$ python3 -q
>>> import numpy as np
>>> np.set_printoptions(precision=2, suppress=True, linewidth=140, floatmode="fixed")
>>> other = np.array([[4, -4], [-9, -9]])
>>> basis = np.array([[-2, -2, -3], [5, -5, -2], [2, 0, -1]])
>>> F = np.kron(other, basis)
>>> F
array([[ -8,  -8, -12,   8,   8,  12],
       [ 20, -20,  -8, -20,  20,   8],
       [  8,   0,  -4,  -8,   0,   4],
       [ 18,  18,  27,  18,  18,  27],
       [-45,  45,  18, -45,  45,  18],
       [-18,   0,   9, -18,   0,   9]])
>>> t = np.radians(90)
>>> R = np.eye(6)
>>> R[4, 4] = R[5, 5] = np.cos(t)
>>> R[4, 5], R[5, 4] = -np.sin(t), np.sin(t)
>>> print(R.round(2) + 0)
[[ 1.00  0.00  0.00  0.00  0.00  0.00]
 [ 0.00  1.00  0.00  0.00  0.00  0.00]
 [ 0.00  0.00  1.00  0.00  0.00  0.00]
 [ 0.00  0.00  0.00  1.00  0.00  0.00]
 [ 0.00  0.00  0.00  0.00  0.00 -1.00]
 [ 0.00  0.00  0.00  0.00  1.00  0.00]]
>>> other = F @ R.T
>>> np.linalg.svd(F, compute_uv=False), np.linalg.svd(other, compute_uv=False)
(array([96.57, 51.84, 42.92, 23.04, 17.30,  7.69]), array([96.57, 51.84, 42.92, 23.04, 17.30,  7.69]))
>>> np.abs(other - F).max(axis=0)
array([ 0.00,  0.00,  0.00,  0.00, 63.00, 27.00])
>>> u = np.array([2, 1, 0])
>>> print(np.correlate(F[2], F[3], "full"))
[ 216  144   36  -72  -72    0 -216 -144  -36   72   72]
>>> print(np.cross(F[2, :3], F[3, :3]))
[  72 -288  144]
>>> u = np.array([-1, 0, -4]) + 0.5
>>> J = np.outer(u, u) / (u @ u)
>>> print(J)
[[ 0.02 -0.02  0.14]
 [-0.02  0.02 -0.14]
 [ 0.14 -0.14  0.96]]
>>> vals, vecs = np.linalg.eigh(J)
>>> vec = np.array([-4, 7, 8])
>>> np.round(np.linalg.eigvalsh(J[1:, 1:]), 2) + 0
array([0.00, 0.98])
>>> vecs * np.abs(vals) @ vecs.T
array([[ 0.02, -0.02,  0.14],
       [-0.02,  0.02, -0.14],
       [ 0.14, -0.14,  0.96]])
>>> m1 = np.load("a.npy")
>>> m1
array([[ 1,  0,  0,  0],
       [ 0,  3,  1, -2],
       [ 0, -2, -1, -3],
       [ 0,  2, -1,  2]])
>>> # splits into 2 blocks
>>> print(np.diff(m1, axis=0))
[[-1  3  1 -2]
 [ 0 -5 -2 -1]
 [ 0  4  0  5]]
>>> print(m1.sum(axis=1))
[ 1  2 -6  3]
>>> np.linalg.svd(m1, compute_uv=False)
array([4.60, 3.71, 1.47, 1.00])
>>> m1 - m1[0]
array([[ 0,  0,  0,  0],
       [-1,  3,  1, -2],
       [-1, -2, -1, -3],
       [-1,  2, -1,  2]])
>>> np.count_nonzero(m1)
np.int64(10)
>>> print(m1.shape)
(4, 4)
>>> np.round(np.linalg.norm(m1), 2)
np.float64(6.16)
>>> basis = np.sign(np.array([[-1, 1, 1, -1], [0, 0, 1, 0], [0, 1, -1, -2], [2, 0, -1, -2]]))
>>> other = (np.tril(basis, -1) + np.eye(4)) @ (np.triu(basis, 1) + np.eye(4))
>>> vals = np.array([0, -1, 0, -2])
>>> feats = np.rint(other * vals @ np.linalg.inv(other)) + 0
>>> print(feats)
[[-3.00 -5.00  4.00  3.00]
 [-1.00 -3.00  2.00  1.00]
 [-3.00 -5.00  4.00  3.00]
 [ 1.00 -1.00  0.00 -1.00]]
>>> u, r1 = feats[0], feats[2]
>>> print(u @ r1)
59.0
>>> p = (u @ r1) / (u @ u) * u
>>> np.linalg.matrix_rank(np.outer(u, r1))
np.int64(1)
>>> p
array([-3.00, -5.00,  4.00,  3.00])
>>> np.round(np.linalg.norm(u + r1) ** 2 + np.linalg.norm(u - r1) ** 2, 2)
np.float64(236.0)
>>> print(np.outer(u, r1))
[[  9.00  15.00 -12.00  -9.00]
 [ 15.00  25.00 -20.00 -15.00]
 [-12.00 -20.00  16.00  12.00]
 [ -9.00 -15.00  12.00   9.00]]
>>> K = np.array([[0, 0, 1, 0, 1],
...     [0, 0, 1, 1, 1],
...     [0, 0, 0, 0, 1],
...     [0, 0, 0, 0, 0],
...     [0, 0, 0, 0, 0]])
>>> np.unique(K.round(6), axis=0).shape
(4, 5)
>>> np.abs(np.diag(np.linalg.qr(K)[1])) > 1e-9
array([False, False, False, False, False])
>>> round(np.linalg.det(K.T), 2)
np.float64(0.0)
>>> round(np.linalg.det(K[::-1]), 2)
np.float64(0.0)
>>> np.kron(np.eye(2, dtype=int), K)
array([[0, 0, 1, 0, 1, 0, 0, 0, 0, 0],
       [0, 0, 1, 1, 1, 0, 0, 0, 0, 0],
       [0, 0, 0, 0, 1, 0, 0, 0, 0, 0],
       [0, 0, 0, 0, 0, 0, 0, 0, 0, 0],
       [0, 0, 0, 0, 0, 0, 0, 0, 0, 0],
       [0, 0, 0, 0, 0, 0, 0, 1, 0, 1],
       [0, 0, 0, 0, 0, 0, 0, 1, 1, 1],
       [0, 0, 0, 0, 0, 0, 0, 0, 0, 1],
       [0, 0, 0, 0, 0, 0, 0, 0, 0, 0],
       [0, 0, 0, 0, 0, 0, 0, 0, 0, 0]])
>>> round(np.linalg.det(2 * K), 2), round(np.linalg.det(K), 2)
(np.float64(0.0), np.float64(0.0))
>>> np.linalg.eigvals(K)
array([0.00, 0.00, 0.00, 0.00, 0.00])
>>> np.einsum("ij,ji->", K, K)
np.int64(0)
>>> np.linalg.matrix_rank(K, rtol=0.1)
np.int64(3)
>>> print(np.round(np.linalg.norm(K, 2) / np.linalg.norm(K), 2))
0.92
>>> np.argsort(-np.linalg.norm(K, axis=0).round(6), kind="stable")[:3]
array([4, 2, 3])
>>> M = np.loadtxt("layer4.csv", delimiter=",")
>>> M
array([[-0.24,  0.27, -0.15, -0.27,  0.18, -0.03],
       [ 0.08, -0.09,  0.05,  0.09, -0.06,  0.01],
       [ 0.56, -0.63,  0.35,  0.63, -0.42,  0.07],
       [ 0.56, -0.63,  0.35,  0.63, -0.42,  0.07],
       [-0.16,  0.18, -0.10, -0.18,  0.12, -0.02],
       [ 0.16, -0.18,  0.10,  0.18, -0.12,  0.02]])
>>> other = np.array([[5, -7, -5],
...     [0, -6, 8],
...     [1, 4, -4],
...     [7, 9, -6],
...     [4, 4, 2],
...     [-1, -9, 8]])
>>> np.einsum("ik,kj->ji", M, other)
array([[ -2.49,   0.83,   5.81,   5.81,  -1.66,   1.66],
       [ -1.98,   0.66,   4.62,   4.62,  -1.32,   1.32],
       [  5.70,  -1.90, -13.30, -13.30,   3.80,  -3.80]])
>>> M @ other
array([[ -2.49,  -1.98,   5.70],
       [  0.83,   0.66,  -1.90],
       [  5.81,   4.62, -13.30],
       [  5.81,   4.62, -13.30],
       [ -1.66,  -1.32,   3.80],
       [  1.66,   1.32,  -3.80]])
>>> np.linalg.matrix_rank(np.vstack([M, other.T]))
np.int64(4)
>>> print(np.einsum("ik,kj->ij", M, other))
[[ -2.49  -1.98   5.70]
 [  0.83   0.66  -1.90]
 [  5.81   4.62 -13.30]
 [  5.81   4.62 -13.30]
 [ -1.66  -1.32   3.80]
 [  1.66   1.32  -3.80]]
>>> np.unique(M.round(6), axis=0).shape
(5, 6)
>>> round(np.trace(np.linalg.pinv(M) @ M), 2)
np.float64(1.0)
>>> np.linalg.matrix_rank(M, rtol=0.1)
np.int64(1)
>>> np.round(np.linalg.norm(M, 2) / np.linalg.norm(M), 2)
np.float64(1.0)
>>> [round(float(x), 2) for x in np.linalg.svd(M, compute_uv=False)[:3]]
[1.83, 0.0, 0.0]
>>> X = np.load("data.npy")
>>> X
array([[ 2.01, -1.81, -1.08,  0.11, -0.57, -2.28,  5.19],
       [ 3.15, -1.81, -1.88,  0.46, -0.14, -1.76,  4.38],
       [ 2.69, -1.22, -2.30,  0.27,  0.46, -0.91,  2.97]])
>>> other = np.array([[0, 3, 2],
...     [2, 0, 2],
...     [1, 0, 0],
...     [2, 1, 3],
...     [2, 0, 0],
...     [0, 0, 3],
...     [0, 2, 2]])
>>> np.einsum("ik,kj->ij", X, other)
array([[-5.62, 16.52,  4.27],
       [-4.86, 18.67,  7.54],
       [-3.28, 14.28,  6.96]])
>>> other.T @ X.T
array([[-5.62, -4.86, -3.28],
       [16.52, 18.67, 14.28],
       [ 4.27,  7.54,  6.96]])
>>> mat = np.load("mat.npy")
>>> print(mat)
[[ 0  0  0  0  0]
 [ 0  0  0  3  0]
 [ 8  0  0  0  8]
 [ 0  0  0  0  6]
 [11  0  0  3  6]
 [ 2  0  0  0  0]
 [ 2  0  0  0  2]
 [ 0  0  0  0  0]
 [ 8  1  0  6  0]
 [ 0  0  0  0  0]
 [11  0  0  1 11]
 [ 8  0  0  6  0]
 [ 0  0  0  0  0]
 [29 11  2 15  9]
 [11  0  0  3  6]
 [ 0  0  0  0  3]
 [ 0  0  0  0  0]]
>>> Q, R = np.linalg.qr(mat)
>>> round(float(abs(R[0, 0])), 2), round(np.linalg.norm(mat[:, 0]), 2)
(37.47, np.float64(37.47))
>>> def softmax(z):
...     e = np.exp(z - z.max(axis=-1, keepdims=True))
...     return e / e.sum(axis=-1, keepdims=True)
... 
>>> print(np.round(softmax(mat[13] + -2), 2) + 0)
[1.00 0.00 0.00 0.00 0.00]
>>> np.round(softmax(10 * mat[13]), 2) + 0
array([1.00, 0.00, 0.00, 0.00, 0.00])
>>> softmax(mat).sum(axis=1)
array([1.00, 1.00, 1.00, 1.00, 1.00, 1.00, 1.00, 1.00, 1.00, 1.00, 1.00, 1.00, 1.00, 1.00, 1.00, 1.00, 1.00])
>>> print(np.round(softmax(mat[13]), 2) + 0)
[1.00 0.00 0.00 0.00 0.00]
>>> att = mat @ mat.T / np.sqrt(5)
>>> softmax(att)[13] @ mat
array([29.00, 11.00,  2.00, 15.00,  9.00])
>>> softmax(att).round(6).argmax(axis=1)
array([ 0, 13, 13, 10, 13, 13, 13,  0, 13,  0, 13, 13,  0, 13, 13, 10,  0])
>>> Uu, s, VT = np.linalg.svd(mat)
>>> print(s)
[44.68 14.12  5.56  3.91  0.15]
>>> other = Uu[:, :4] @ np.diag(s[:4]) @ VT[:4]
>>> print(other.round(2) + 0)
[[ 0.00  0.00  0.00  0.00  0.00]
 [ 0.00  0.01 -0.03  3.00  0.00]
 [ 8.00  0.00  0.02  0.00  8.00]
 [ 0.00  0.00  0.01  0.00  6.00]
 [11.00  0.00 -0.02  3.00  6.00]
 [ 2.00  0.00  0.00  0.00  0.00]
 [ 2.00  0.00  0.00  0.00  2.00]
 [ 0.00  0.00  0.00  0.00  0.00]
 [ 8.00  0.98  0.12  6.00  0.00]
 [ 0.00  0.00  0.00  0.00  0.00]
 [11.00  0.00  0.01  1.00 11.00]
 [ 8.00  0.01 -0.06  6.00  0.00]
 [ 0.00  0.00  0.00  0.00  0.00]
 [29.00 11.00  1.99 15.00  9.00]
 [11.00  0.00 -0.02  3.00  6.00]
 [ 0.00  0.00  0.01  0.00  3.00]
 [ 0.00  0.00  0.00  0.00  0.00]]
>>> round(float(np.abs(mat - other).max()), 2)
0.12
>>> np.linalg.matrix_rank(mat, rtol=0.05)
np.int64(4)
>>> round(float(np.linalg.norm(mat - other) / np.linalg.norm(mat)), 2)
0.0
>>> print(np.linalg.matrix_rank(other))
4
>>> print(round(float(np.linalg.norm(mat - other, 2)), 2), np.round(s[4], 2))
0.15 0.15
>>> t = np.radians(36)
>>> R = np.eye(5)
>>> R[3, 3] = R[2, 2] = np.cos(t)
>>> R[3, 2], R[2, 3] = -np.sin(t), np.sin(t)
>>> R
array([[ 1.00,  0.00,  0.00,  0.00,  0.00],
       [ 0.00,  1.00,  0.00,  0.00,  0.00],
       [ 0.00,  0.00,  0.81,  0.59,  0.00],
       [ 0.00,  0.00, -0.59,  0.81,  0.00],
       [ 0.00,  0.00,  0.00,  0.00,  1.00]])
>>> other = mat @ R.T
>>> np.allclose(mat @ mat.T, other @ other.T)
True
>>> np.abs(other - mat).max(axis=0)
array([0.00, 0.00, 8.43, 4.04, 0.00])
>>> round(np.linalg.det(R.T), 2)
np.float64(1.0)
>>> round(float(np.linalg.det(2 * R)), 2), round(np.linalg.det(R), 2)
(32.0, np.float64(1.0))
>>> np.poly(R)
array([ 1.00, -4.62,  8.85, -8.85,  4.62, -1.00])
>>> np.linalg.eigvals(R)
array([0.81+0.59j, 0.81-0.59j, 1.00+0.00j, 1.00+0.00j, 1.00+0.00j])
>>> round(np.linalg.det(R[::-1]), 2)
np.float64(1.0)
>>> np.round(np.linalg.eigvals(R).sum().real, 2)
np.float64(4.62)
>>> np.kron(np.eye(2, dtype=int), R)
array([[ 1.00,  0.00,  0.00,  0.00,  0.00,  0.00,  0.00,  0.00,  0.00,  0.00],
       [ 0.00,  1.00,  0.00,  0.00,  0.00,  0.00,  0.00,  0.00,  0.00,  0.00],
       [ 0.00,  0.00,  0.81,  0.59,  0.00,  0.00,  0.00,  0.00,  0.00,  0.00],
       [ 0.00,  0.00, -0.59,  0.81,  0.00,  0.00,  0.00, -0.00,  0.00,  0.00],
       [ 0.00,  0.00,  0.00,  0.00,  1.00,  0.00,  0.00,  0.00,  0.00,  0.00],
       [ 0.00,  0.00,  0.00,  0.00,  0.00,  1.00,  0.00,  0.00,  0.00,  0.00],
       [ 0.00,  0.00,  0.00,  0.00,  0.00,  0.00,  1.00,  0.00,  0.00,  0.00],
       [ 0.00,  0.00,  0.00,  0.00,  0.00,  0.00,  0.00,  0.81,  0.59,  0.00],
       [ 0.00,  0.00, -0.00,  0.00,  0.00,  0.00,  0.00, -0.59,  0.81,  0.00],
       [ 0.00,  0.00,  0.00,  0.00,  0.00,  0.00,  0.00,  0.00,  0.00,  1.00]])
